$ python3 -q
>>> import numpy as np
>>> np.set_printoptions(suppress=True, linewidth=100)
>>> feats = np.loadtxt("out15.csv", delimiter=",")
>>> feats.round(3)
array([[ 0.014, -0.014, -0.069,  0.014, -0.042,  0.042, -0.069, -0.014],
       [-0.014,  0.014,  0.069, -0.014,  0.042, -0.042,  0.069,  0.014],
       [-0.069,  0.069,  0.347, -0.069,  0.208, -0.208,  0.347,  0.069],
       [ 0.014, -0.014, -0.069,  0.014, -0.042,  0.042, -0.069, -0.014],
       [-0.042,  0.042,  0.208, -0.042,  0.125, -0.125,  0.208,  0.042],
       [ 0.042, -0.042, -0.208,  0.042, -0.125,  0.125, -0.208, -0.042],
       [-0.069,  0.069,  0.347, -0.069,  0.208, -0.208,  0.347,  0.069],
       [-0.014,  0.014,  0.069, -0.014,  0.042, -0.042,  0.069,  0.014]])
>>> vals, vecs = np.linalg.eigh(feats)
>>> x0 = np.array([0, 8, 5, 3, 2, 9, 7, 3])
>>> (np.sign(vecs[:, -1].round(6)) == np.sign(vecs[0, -1].round(6))).astype(int)
array([1, 0, 0, 1, 0, 1, 0, 0])
>>> round(float(x0 @ feats @ x0 / (x0 @ x0)), 3), round(vals[0], 3), round(vals[-1], 3)
(0.127, np.float64(-0.0), np.float64(1.0))
>>> np.round(np.abs(feats).sum(axis=1).max(), 3), np.round(np.abs(vals).max(), 3)
(np.float64(1.389), np.float64(1.0))
>>> np.round(vecs * np.maximum(vals, 0) @ vecs.T, 3)
array([[ 0.014, -0.014, -0.069,  0.014, -0.042,  0.042, -0.069, -0.014],
       [-0.014,  0.014,  0.069, -0.014,  0.042, -0.042,  0.069,  0.014],
       [-0.069,  0.069,  0.347, -0.069,  0.208, -0.208,  0.347,  0.069],
       [ 0.014, -0.014, -0.069,  0.014, -0.042,  0.042, -0.069, -0.014],
       [-0.042,  0.042,  0.208, -0.042,  0.125, -0.125,  0.208,  0.042],
       [ 0.042, -0.042, -0.208,  0.042, -0.125,  0.125, -0.208, -0.042],
       [-0.069,  0.069,  0.347, -0.069,  0.208, -0.208,  0.347,  0.069],
       [-0.014,  0.014,  0.069, -0.014,  0.042, -0.042,  0.069,  0.014]])
>>> np.round(np.linalg.eigvalsh(feats[1:, 1:]), 3) + 0
array([0.   , 0.   , 0.   , 0.   , 0.   , 0.   , 0.986])
>>> E = np.loadtxt("run18.csv", delimiter=",")
>>> E.round(3)
array([[-2.348,  4.058,  1.739],
       [ 0.01 , -4.092,  2.874],
       [-0.88 , -3.035,  3.875],
       [ 1.414,  2.141, -4.291],
       [ 0.843,  3.09 , -3.84 ],
       [-2.369,  0.372,  4.388],
       [ 2.177, -4.336, -1.207],
       [ 2.389, -0.456, -4.368],
       [-2.546,  1.242,  4.12 ],
       [-2.5  ,  0.978,  4.218],
       [ 2.158,  0.365, -4.495]])
>>> # looks like rank 2
>>> G = np.cov(E, rowvar=False)
>>> np.round(np.linalg.eigvalsh(G)[::-1], 3) + 0
array([18.881,  8.51 ,  0.   ])
>>> G.shape
(3, 3)
>>> th = np.radians(180)
>>> r_ = np.eye(3)
>>> r_[0, 0] = r_[2, 2] = np.cos(th)
>>> r_[0, 2], r_[2, 0] = -np.sin(th), np.sin(th)
>>> print(r_.round(3) + 0)
[[-1.  0.  0.]
 [ 0.  1.  0.]
 [ 0.  0. -1.]]
>>> other = E @ r_.T
>>> other.round(3)
array([[ 2.348,  4.058, -1.739],
       [-0.01 , -4.092, -2.874],
       [ 0.88 , -3.035, -3.875],
       [-1.414,  2.141,  4.291],
       [-0.843,  3.09 ,  3.84 ],
       [ 2.369,  0.372, -4.388],
       [-2.177, -4.336,  1.207],
       [-2.389, -0.456,  4.368],
       [ 2.546,  1.242, -4.12 ],
       [ 2.5  ,  0.978, -4.218],
       [-2.158,  0.365,  4.495]])
>>> print(np.allclose(np.linalg.norm(E, axis=1), np.linalg.norm(other, axis=1)))
True
>>> round(float(np.linalg.det(r_)), 3), np.trace(r_)
(1.0, np.float64(-1.0))
>>> np.round(np.linalg.svd(E, compute_uv=False), 3) + 0, np.round(np.linalg.svd(other, compute_uv=False), 3) + 0
(array([13.779,  9.228,  0.   ]), array([13.779,  9.228,  0.   ]))
>>> np.allclose(E @ E.T, other @ other.T)
True
>>> print(np.round(np.abs(other - E).max(axis=0), 3))
[5.092 0.    8.991]
